$ python -q
>>> import numpy as np
>>> np.set_printoptions(suppress=True, linewidth=100)
>>> def tidy(a):
...     return np.round(a, 4) + 0
... 
>>> data = np.load("x.npy")
>>> data
array([[-35,  63,   7,  14],
       [ 15, -27,  -3,  -6],
       [ 40, -72,  -8, -16]])
>>> rank = np.linalg.matrix_rank(data)
>>> rank
np.int64(1)
>>> null = np.linalg.svd(data)[2][rank:].T
>>> null.shape
(4, 3)
>>> [int(np.linalg.matrix_rank(np.delete(data, i, axis=0))) for i in range(3)]
[1, 1, 1]
>>> tidy(data @ null)
array([[0., 0., 0.],
       [0., 0., 0.],
       [0., 0., 0.]])
>>> Uu, sig, Vh = np.linalg.svd(data)
>>> V = Vh[:(sig > 1e-8).sum()]
>>> rng = np.random.default_rng(912)
>>> x0 = data[2] + -3 * data[0] + rng.integers(2) * np.eye(4)[2]
>>> x0
array([ 145., -261.,  -28.,  -58.])
>>> tidy(np.diag(V.T @ V))
array([0.2252, 0.7297, 0.009 , 0.036 ])
>>> np.allclose(V.T @ V @ x0, x0)
False
>>> tidy(np.linalg.norm(x0 - V.T @ V @ x0))
np.float64(0.9955)
>>> M2 = np.array([[1, -1], [3, -4], [3, -2], [2, 0]])
>>> np.linalg.matrix_rank(np.vstack([data, M2.T]))
np.int64(3)
>>> data @ M2
array([[ 203, -231],
       [ -87,   99],
       [-232,  264]])
>>> np.einsum("ij,ij->i", data, data)
array([5439,  999, 7104])
>>> tidy(np.linalg.norm(data[2] - data[0]))
np.float64(158.0348)
>>> tidy(np.linalg.norm(data, axis=0))
array([55.2268, 99.4082, 11.0454, 22.0907])
>>> tidy(np.linalg.norm(data, 2))
np.float64(116.3701)
>>> np.linalg.norm(data, axis=1).argmax()
np.int64(2)
>>> tidy(np.linalg.norm(data) ** 2 / np.linalg.norm(data, 2) ** 2)
np.float64(1.0)
>>> J = np.triu(rng.random((3, 3)) < 0.8, 1).astype(int)
>>> J = J + J.T
>>> J
array([[0, 1, 1],
       [1, 0, 1],
       [1, 1, 0]])
>>> # symmetric, so the eigenvalues are real
>>> np.all(np.linalg.eigvalsh(J) > 0)
np.False_
>>> [round(float(np.linalg.det(J[:i, :i])), 2) + 0 for i in range(1, 4)]
[0.0, -1.0, 2.0]
>>> np.sort(np.abs(np.fft.fft(J[0]))), tidy(np.sort(np.linalg.svd(J, compute_uv=False)))
(array([1., 1., 2.]), array([1., 1., 2.]))
>>> J @ np.ones(3)
array([2., 2., 2.])
>>> evals, V = np.linalg.eig(J)
>>> tidy(np.sort(np.linalg.eigvals(J.T)))
array([-1., -1.,  2.])
>>> tidy(np.prod(evals))
np.float64(2.0)
>>> r0 = np.array([-3, 8, -2])
>>> np.polyval(r0, J[2])
array([ 3,  3, -2])
>>> np.array([np.convolve(row, r0, "same") for row in J])
array([[-3,  5,  6],
       [ 8, -5,  8],
       [ 5,  6, -2]])
>>> x0 = np.array([7, -7, -1])
>>> a = np.maximum(J @ x0, 0)
>>> tidy(np.tanh(J @ x0))
array([-1.,  1.,  0.])
>>> J.T @ a
array([6, 0, 6])
>>> K = np.load("out17.npy")
>>> K
array([[ 1,  3,  2,  0],
       [ 0,  1, -3,  3],
       [ 0,  0,  1,  2],
       [ 0,  0,  0, -2]])
>>> [int(np.linalg.matrix_rank(np.linalg.matrix_power(K, p))) for p in range(1, 5)]
[4, 4, 4, 4]
>>> np.linalg.matrix_rank(K - K[0, 0] * np.eye(4))
np.int64(3)
>>> np.prod(np.diag(K)), tidy(np.linalg.det(K))
(np.int64(-2), np.float64(-2.0))
>>> labels = rng.permutation(4)
>>> M2 = K[:, labels] * rng.choice([-1, 1], 4)
>>> M2
array([[-2,  3,  1,  0],
       [ 3,  1,  0,  3],
       [-1,  0,  0,  2],
       [ 0,  0,  0, -2]])
>>> Uu, _, Vh = np.linalg.svd(K.T @ M2)
>>> tidy(Uu @ Vh)
array([[ 0.,  0.,  1.,  0.],
       [ 0.,  1.,  0.,  0.],
       [-1.,  0.,  0.,  0.],
       [ 0.,  0.,  0.,  1.]])
>>> F = np.load("data.npy")
>>> F
array([[ 0.1392,  1.0419,  0.1388],
       [ 0.11  , -3.4907,  0.8934],
       [-0.1009,  0.6365, -1.8678],
       [ 0.1468, -0.1884,  0.7642],
       [ 0.3126,  4.8799, -1.379 ],
       [ 0.1497,  4.9044,  0.8727],
       [ 0.1109,  1.6505,  1.8929],
       [-0.4709, -1.7572,  0.2512],
       [ 0.2058, -0.5562, -0.7004],
       [ 0.0562, -2.895 , -0.944 ],
       [-0.2234, -2.8492, -0.3325]])
>>> x0 = np.array([3, 2, 0])
>>> target = F @ x0
>>> c, lr = np.zeros(3), 1 / np.linalg.norm(F, 2) ** 2
>>> for i in range(30):
...     c -= lr * F.T @ (F @ c - target)
...     if i % 5 == 0: print(i, round(np.linalg.norm(F @ c - target), 4))
... 
0 1.7979
5 1.7566
10 1.717
15 1.6784
20 1.6407
25 1.6038
>>> tidy(np.linalg.cond(F))
np.float64(14.8506)
>>> E = np.loadtxt("test12.csv", delimiter=",")
>>> E
array([[ 18.5248,   7.5146,  -0.6022],
       [  3.0679,  -1.5824,  19.6998],
       [ -4.4809, -16.5909,  10.2305],
       [ 11.002 ,   5.1444,  15.89  ],
       [ 14.7017, -11.362 ,  -7.4003],
       [ 19.8772,   0.2589,  -2.1981],
       [ -0.8473,   0.2402,  19.9806],
       [ -7.373 ,  -9.5601, -15.945 ],
       [ 12.4011,   0.5567,  15.6813],
       [ 10.8691,  14.3349,   8.7391],
       [  0.5681,  11.5821, -16.2952],
       [ -6.0836, -16.306 ,  -9.8541],
       [ 17.4422,  -5.7673,   7.9061],
       [-15.4505,   9.6161,  -8.2953],
       [ 14.5054, -11.4446,   7.656 ],
       [ -8.0104,  -1.3293,  18.2775],
       [-12.5063,  -9.1858,  12.618 ]])
>>> r0, g = data[2], data[0]
>>> r0 @ g
np.int64(-6216)
>>> p = (r0 @ g) / (r0 @ r0) * r0
>>> (g - p) @ r0
np.float64(0.0)
>>> np.outer(r0, g)
array([[-1400,  2520,   280,   560],
       [ 2520, -4536,  -504, -1008],
       [  280,  -504,   -56,  -112],
       [  560, -1008,  -112,  -224]])
>>> labels = E[:, 1] > np.median(E[:, 1])
>>> r0 = E[labels].mean(axis=0) - E[~labels].mean(axis=0)
>>> ((E - E.mean(axis=0)) @ r0 > 0).astype(int)
array([1, 0, 0, 1, 0, 1, 0, 0, 1, 1, 1, 0, 1, 1, 0, 0, 0])
>>> M2 = np.array([[-1, 1], [-1, -2], [1, -1]])
>>> np.vstack([E, M2.T]).shape
(19, 3)
>>> np.linalg.matrix_rank(np.vstack([E, M2.T]))
np.int64(3)
>>> cov = np.cov(E, rowvar=False)
>>> np.argsort(-E.std(axis=0).round(6), kind="stable")
array([2, 0, 1])
>>> np.argwhere(np.triu(np.abs(np.corrcoef(E.T)) > 0.8, 1))
array([], shape=(0, 2), dtype=int64)
>>> tidy(E.std(axis=0))
array([11.2969,  9.2751, 12.0933])
>>> cov.shape
(3, 3)
>>> np.median(E, axis=0)
array([ 3.0679, -1.3293,  7.9061])
>>> tidy(cov)
array([[135.5968,  18.0287,  14.6356],
       [ 18.0287,  91.4046,   1.3418],
       [ 14.6356,   1.3418, 155.3894]])
>>> A = np.array([[1.5, -0.2, 0.5], [1.1, -1.3, 0.0], [-0.3, -0.1, -0.6]])
>>> A[1] = A[0] + 0.1 * rng.normal(size=3)
>>> tidy(A)
array([[ 1.5   , -0.2   ,  0.5   ],
       [ 1.3838, -0.1835,  0.4312],
       [-0.3   , -0.1   , -0.6   ]])
>>> Uu, sig, Vh = np.linalg.svd(A)
>>> np.argmax(sig[:-1] / (sig[1:] + 1e-6)) + 1
np.int64(2)
>>> M2 = Uu[:, :2] @ np.diag(sig[:2]) @ Vh[:2]
>>> np.linalg.matrix_rank(M2)
np.int64(2)
>>> np.linalg.matrix_rank(A, rtol=0.05)
np.int64(2)
>>> tidy(np.linalg.norm(A - M2) / np.linalg.norm(A))
np.float64(0.0028)
>>> tidy(np.abs(A - M2).max())
np.float64(0.0044)
